% python3 -q
>>> import numpy as np
>>> np.set_printoptions(precision=2, suppress=True, linewidth=140, sign=" ")
>>> Y = np.array([[7, 8, 0, 6, 6, 8, 1, 6],
...     [2, 9, 4, 6, 3, 8, 7, 7],
...     [6, 5, 7, 2, 2, 8, 6, 8],
...     [5, 6, 1, 7, 8, 4, 8, 5],
...     [3, 7, 9, 4, 1, 3, 0, 6],
...     [5, 6, 0, 3, 3, 5, 0, 0],
...     [4, 1, 2, 7, 6, 3, 0, 7],
...     [6, 0, 8, 8, 5, 3, 1, 6]])
>>> Y[-1] = Y[0]
>>> mat = Y + 0.05 * np.eye(8)
>>> mat
array([[ 7.05,  8.  ,  0.  ,  6.  ,  6.  ,  8.  ,  1.  ,  6.  ],
       [ 2.  ,  9.05,  4.  ,  6.  ,  3.  ,  8.  ,  7.  ,  7.  ],
       [ 6.  ,  5.  ,  7.05,  2.  ,  2.  ,  8.  ,  6.  ,  8.  ],
       [ 5.  ,  6.  ,  1.  ,  7.05,  8.  ,  4.  ,  8.  ,  5.  ],
       [ 3.  ,  7.  ,  9.  ,  4.  ,  1.05,  3.  ,  0.  ,  6.  ],
       [ 5.  ,  6.  ,  0.  ,  3.  ,  3.  ,  5.05,  0.  ,  0.  ],
       [ 4.  ,  1.  ,  2.  ,  7.  ,  6.  ,  3.  ,  0.05,  7.  ],
       [ 7.  ,  8.  ,  0.  ,  6.  ,  6.  ,  8.  ,  1.  ,  6.05]])
>>> U, s, VT = np.linalg.svd(mat)
>>> np.argmax(s[:-1] / (s[1:] + 1e-6)) + 1
np.int64(7)
>>> s
array([ 39.94,  11.71,   8.6 ,   7.89,   5.43,   3.92,   1.42,   0.01])
>>> Y = U[:, :7] @ np.diag(s[:7]) @ VT[:7]
>>> np.linalg.matrix_rank(mat, rtol=0.05)
np.int64(6)
>>> np.linalg.matrix_rank(Y)
np.int64(7)
>>> round(float(np.linalg.norm(mat - Y) / np.linalg.norm(mat)), 2)
0.0
